$ ipython --no-banner

In [1]: import numpy as np

In [2]: np.set_printoptions(precision=2, suppress=True, linewidth=120, legacy="1.25")

In [3]: E = np.load("test16.npy")

In [4]: print(E)
[[-0.3   0.   -0.4  -0.4 ]
 [-0.2  -0.2   1.1  -2.  ]
 [ 0.6   0.1   1.    0.  ]
 [-0.3   0.11 -0.42 -0.43]
 [ 0.3  -0.6   0.7   0.2 ]]

In [5]: M2 = np.c_[E[:, :2] @ np.array([[2, -1], [0, 1]]), np.array([0, 0, -3, -2, -3])]

In [6]: M2
Out[6]: 
array([[-0.6 ,  0.3 ,  0.  ],
       [-0.4 ,  0.  ,  0.  ],
       [ 1.2 , -0.5 , -3.  ],
       [-0.6 ,  0.41, -2.  ],
       [ 0.6 , -0.9 , -3.  ]])

In [7]: np.linalg.matrix_rank(M2)
Out[7]: 3

In [8]: np.round(np.linalg.norm(M2 - E @ np.linalg.lstsq(E, M2)[0], axis=0), 2) + 0
Out[8]: array([0. , 0. , 1.8])

In [9]: np.round(np.linalg.lstsq(E, M2[:, 0])[0], 2) + 0
Out[9]: array([2., 0., 0., 0.])

In [10]: np.linalg.matrix_rank(np.c_[E, M2])
Out[10]: 5

In [11]: arr = np.loadtxt("sample3.csv", delimiter=",")

In [12]: arr
Out[12]: 
array([[ 0.2, -1.4,  1.7,  0. , -2.1,  0. ],
       [ 0.3,  0.5,  1.3, -0.2,  0.3, -0.6],
       [ 0.5,  0.9,  0.2, -0.5, -1.1,  0.9],
       [ 0.7,  1.2, -1.1,  0.3,  1.1,  1.2],
       [ 0.3,  0.4,  0.8, -1.4,  0.2, -0.9],
       [ 1.3,  2.8, -1.8, -1.7,  1.2,  0.8],
       [-0.3,  0.7, -2.5, -0.2, -1.1,  0.4],
       [-1.7, -0.4,  0.7, -0.9, -0.8, -0.9],
       [ 1. ,  2. ,  5.5,  0.5, -2.5,  9. ],
       [ 1.8, -0.2,  1.6, -0.3,  0.6,  0.7],
       [ 0.9,  0.1, -0.5, -0.2,  1.2, -0.3],
       [-0.7,  1.3,  0.8,  0.2,  0. , -0.6],
       [ 0.1, -0.3,  0. , -0.1,  0.7,  0.1],
       [-1. ,  0.1, -0.7, -0.2,  1.6,  0.8],
       [-0.2,  0.6, -0.6, -0.5,  1.1, -0.5],
       [ 0.1,  0.7, -1.7,  0.5,  0. ,  1.8],
       [-0.6, -0.1,  0. ,  1.4,  0.2, -0.3],
       [ 1. , -1.5, -0.9,  0.2,  0.4,  1.6],
       [-0.1,  1.1,  0.2,  0.6,  0.1, -0.8],
       [-0.7, -0.8, -1.1,  0.5,  0. ,  1. ],
       [ 0. , -0.9,  0. ,  0.8,  0. , -1.6],
       [ 0.6, -0.4,  0. , -0.5,  1.8,  2.4],
       [-0.6, -1.9,  0.5, -1.3, -1. ,  0.4],
       [ 0. , -0.6, -0.9,  2. ,  0.1,  0.9],
       [-1.2,  0. ,  0.1, -0.1, -1.6,  0.4],
       [ 0.2, -1.1,  0.5,  1.3,  0.4,  1. ],
       [-1.1,  0.1,  0.9,  0.2, -1.2, -0.2],
       [ 0.8,  0.5,  0.8, -2. ,  0.2,  1.1],
       [ 0.2, -1.2, -0.2,  1.9,  0.8, -1.6]])

In [13]: M2 = arr / np.linalg.norm(arr, axis=1, keepdims=True)

In [14]: C2 = M2 @ M2.T

In [15]: np.linalg.norm(M2, axis=1)
Out[15]: 
array([1., 1., 1., 1., 1., 1., 1., 1., 1., 1., 1., 1., 1., 1., 1., 1., 1., 1., 1., 1., 1., 1., 1., 1., 1., 1., 1., 1.,
       1.])

In [16]: np.round(np.degrees(np.arccos(np.clip(C2[6, 27], -1, 1))), 2)
Out[16]: 99.78
